$ python3 -q
>>> import numpy as np
>>> np.set_printoptions(suppress=True, linewidth=140)
>>> X = np.load("run17.npy")
>>> print(X)
[[ 0.2  1.  -0.9 -0.4  2.2  3.8]
 [ 0.7 -0.5 -0.6 -0.4 -0.8 -2.3]
 [ 0.7 -0.5  0.1 -0.1 -0.9 -1.4]
 [-0.4 -1.7  0.   0.1 -1.7 -6.6]
 [ 1.1  0.7 -1.9  0.   0.2  3.1]
 [-1.7  0.5  0.5 -1.1  0.   2. ]
 [ 1.1 -2.1  0.2 -1.2 -1.9 -8.3]
 [-0.1 -0.4 -0.7 -0.4 -0.4 -2. ]
 [ 1.   0.  -0.4 -0.9  0.1  0.2]
 [-0.6 -0.8  1.1  1.4 -1.5 -3.5]
 [-1.   1.8 -0.2  0.3 -1.2  6.8]
 [ 0.9  0.1 -1.  -0.5 -1.7  0.1]
 [-1.2  0.2  1.3 -0.2  0.9  0.8]
 [ 0.6  0.6 -0.2  0.2 -0.6  2.7]
 [ 0.3  1.4  0.3 -1.9 -1.3  5.4]]
>>> A2 = np.c_[X[:, :2] @ np.array([[2, -1], [0, 3]]), np.array([-1, 1, 0, -2, 0, 0, 1, 2, -1, 2, 1, -2, 2, 1, 2])]
>>> print(A2.round(1))
[[ 0.4  2.8 -1. ]
 [ 1.4 -2.2  1. ]
 [ 1.4 -2.2  0. ]
 [-0.8 -4.7 -2. ]
 [ 2.2  1.   0. ]
 [-3.4  3.2  0. ]
 [ 2.2 -7.4  1. ]
 [-0.2 -1.1  2. ]
 [ 2.  -1.  -1. ]
 [-1.2 -1.8  2. ]
 [-2.   6.4  1. ]
 [ 1.8 -0.6 -2. ]
 [-2.4  1.8  2. ]
 [ 1.2  1.2  1. ]
 [ 0.6  3.9  2. ]]
>>> print(np.linalg.matrix_rank(A2))
3
>>> x = np.array([3, 0, 1])
>>> target = A2 @ x
>>> print(np.round(np.linalg.lstsq(A2, target)[0], 1) + 0)
[3. 0. 1.]
>>> rng = np.random.default_rng(2511)
>>> target = target + 0.3 * rng.normal(size=15)
>>> print(target.round(1))
[  0.4   4.8   4.1  -4.8   6.9 -10.6   7.4   1.2   5.2  -1.8  -5.1   3.4  -5.6   4.9   3.9]
>>> coef, *_ = np.linalg.lstsq(A2, target)
>>> print(np.round(A2.T @ (target - A2 @ coef), 1) + 0)
[0. 0. 0.]
>>> lab = X[:, 4] > np.median(X[:, 4])
>>> f = X[lab].mean(axis=0) - X[~lab].mean(axis=0)
>>> print(np.argsort(-np.abs(f).round(6), kind="stable"))
[5 4 1 2 0 3]
>>> print((((X - X.mean(axis=0)) @ f > 0) == lab).mean())
0.8
>>> print(f.round(1))
[-0.2  0.7 -0.3 -0.1  1.7  2.7]
>>> A = np.load("block11.npy")
>>> print(A)
[[ 15   5  12   4]
 [-10 -10  -8  -8]
 [  3   1   9   3]
 [ -2  -2  -6  -6]]
>>> q, Rm = np.linalg.qr(A)
>>> print(q.shape, Rm.shape)
(4, 4) (4, 4)
>>> print(Rm.round(1) + 0)
[[-18.4  -9.9 -16.3  -8.8]
 [  0.    5.7   0.    5. ]
 [  0.    0.   -7.8  -4.2]
 [  0.    0.    0.   -2.4]]
>>> print(np.allclose(Rm.T @ Rm, A.T @ A))
True
>>> print(np.round(q.T @ q, 1) + 0)
[[1. 0. 0. 0.]
 [0. 1. 0. 0.]
 [0. 0. 1. 0.]
 [0. 0. 0. 1.]]
>>> print(np.round(np.abs(np.diag(Rm)), 1))
[18.4  5.7  7.8  2.4]
>>> A2 = np.array([[1, 0, -2], [0, 1, -1]])
>>> basis = np.kron(A2, A)
>>> print(np.linalg.matrix_rank(basis))
8
>>> print(basis.shape)
(8, 12)
>>> print(np.round(np.linalg.norm(basis, 2), 1), np.round(np.linalg.norm(A2, 2) * np.linalg.norm(A, 2), 1))
70.5 70.5
>>> J = np.load("x.npy")
>>> print(J)
[[ 1 -1 -1  1 -1  1  1 -1]
 [ 1  1  1  1  1  1  1  1]
 [ 1 -1  1 -1  1 -1  1 -1]]
>>> # column 4 repeats column 2
>>> f, v = J[1], J[0]
>>> print(f @ v)
0
>>> print(f @ f)
8
>>> pr = (f @ v) / (f @ f) * f
>>> print((v - pr) @ f)
0.0
>>> print(np.linalg.matrix_rank(np.outer(f, v)))
1
>>> print(np.outer(f, v))
[[ 1 -1 -1  1 -1  1  1 -1]
 [ 1 -1 -1  1 -1  1  1 -1]
 [ 1 -1 -1  1 -1  1  1 -1]
 [ 1 -1 -1  1 -1  1  1 -1]
 [ 1 -1 -1  1 -1  1  1 -1]
 [ 1 -1 -1  1 -1  1  1 -1]
 [ 1 -1 -1  1 -1  1  1 -1]
 [ 1 -1 -1  1 -1  1  1 -1]]
>>> print(round(float(np.linalg.norm(f + v) ** 2 + np.linalg.norm(f - v) ** 2), 1))
32.0
>>> cov = J.T @ J
>>> print((J @ J.T).shape)
(3, 3)
>>> print(np.trace(cov), (J ** 2).sum())
24 24
>>> A2 = J[0, 0] * J[1:] - np.outer(J[1:, 0], J[0])
>>> print(A2)
[[ 0  2  2  0  2  0  0  2]
 [ 0  0  2 -2  2 -2  0  0]]
>>> print(np.linalg.matrix_rank(A2), np.linalg.matrix_rank(J))
2 3
>>> arr = np.load("case0.npy")
>>> print(arr)
[[ 0.  -0.5  1.5 -2.2 -0.2  0.1 -0.6]
 [ 1.1 -0.5  0.6 -0.9 -1.7 -0.1  1.8]
 [-2.2  1.3  0.   0.3  2.9  1.2 -0.8]
 [ 0.9  0.7 -0.2  1.  -0.2 -0.6  0.4]]
>>> x = np.array([1, 2, 2, 0, 0, 2, 1])
>>> h1 = np.maximum(arr @ x, 0)
>>> print(np.round(np.maximum(arr @ x, 0) - np.maximum(-arr @ x, 0), 1))
[1.6 2.9 2.  1.1]
>>> print(np.round(np.tanh(arr @ x), 1))
[0.9 1.  1.  0.8]
>>> print(h1.round(1))
[1.6 2.9 2.  1.1]
>>> print(np.round(arr.T @ h1, 1))
[-0.2  1.1  3.9 -4.4  0.3  1.6  3.1]
>>> x = np.array([3, 2, -3, 3, 0, 2, 1])
>>> print(np.sign((arr @ x).round(6)))
[-1. -1. -1.  1.]
>>> print(np.round(arr @ x, 1))
[-12.5  -0.6  -1.5   6.9]
>>> print((arr @ x).argmax())
3
>>> print(np.round(arr @ np.ones(7), 1))
[-1.9  0.3  2.7  2. ]
>>> print(np.round(np.einsum("ij,j->i", arr, x), 1))
[-12.5  -0.6  -1.5   6.9]
>>> print(np.round((arr * x).sum(axis=1), 1))
[-12.5  -0.6  -1.5   6.9]
>>> print(arr @ np.eye(7)[3])
[-2.2 -0.9  0.3  1. ]
>>> A2 = arr / np.linalg.norm(arr, axis=1, keepdims=True)
>>> cov = A2 @ A2.T
>>> print((cov - 2 * np.eye(4)).round(6).argmax(axis=1))
[1 0 0 1]
>>> print(cov.round(1))
[[ 1.   0.3 -0.1 -0.7]
 [ 0.3  1.  -0.8  0.1]
 [-0.1 -0.8  1.  -0.3]
 [-0.7  0.1 -0.3  1. ]]
>>> print(np.argwhere(np.triu(np.abs(cov) > 0.95, 1)))
[]
>>> print(cov[0].round(1))
[ 1.   0.3 -0.1 -0.7]
>>> data = -3 * np.eye(8) + np.eye(8, k=1)
>>> print(data)
[[-3.  1.  0.  0.  0.  0.  0.  0.]
 [ 0. -3.  1.  0.  0.  0.  0.  0.]
 [ 0.  0. -3.  1.  0.  0.  0.  0.]
 [ 0.  0.  0. -3.  1.  0.  0.  0.]
 [ 0.  0.  0.  0. -3.  1.  0.  0.]
 [ 0.  0.  0.  0.  0. -3.  1.  0.]
 [ 0.  0.  0.  0.  0.  0. -3.  1.]
 [ 0.  0.  0.  0.  0.  0.  0. -3.]]
>>> # triangular, det is the product of the diagonal
>>> print(np.round(np.sort(np.abs(np.linalg.eigvals(data))), 1))
[3. 3. 3. 3. 3. 3. 3. 3.]
>>> print(np.allclose(data @ data.T, data.T @ data))
False
>>> print(round(np.linalg.det(data), 1))
6561.0
>>> print((data - data.T) / 2)
[[ 0.   0.5  0.   0.   0.   0.   0.   0. ]
 [-0.5  0.   0.5  0.   0.   0.   0.   0. ]
 [ 0.  -0.5  0.   0.5  0.   0.   0.   0. ]
 [ 0.   0.  -0.5  0.   0.5  0.   0.   0. ]
 [ 0.   0.   0.  -0.5  0.   0.5  0.   0. ]
 [ 0.   0.   0.   0.  -0.5  0.   0.5  0. ]
 [ 0.   0.   0.   0.   0.  -0.5  0.   0.5]
 [ 0.   0.   0.   0.   0.   0.  -0.5  0. ]]
>>> print(data @ data)
[[ 9. -6.  1.  0.  0.  0.  0.  0.]
 [ 0.  9. -6.  1.  0.  0.  0.  0.]
 [ 0.  0.  9. -6.  1.  0.  0.  0.]
 [ 0.  0.  0.  9. -6.  1.  0.  0.]
 [ 0.  0.  0.  0.  9. -6.  1.  0.]
 [ 0.  0.  0.  0.  0.  9. -6.  1.]
 [ 0.  0.  0.  0.  0.  0.  9. -6.]
 [ 0.  0.  0.  0.  0.  0.  0.  9.]]
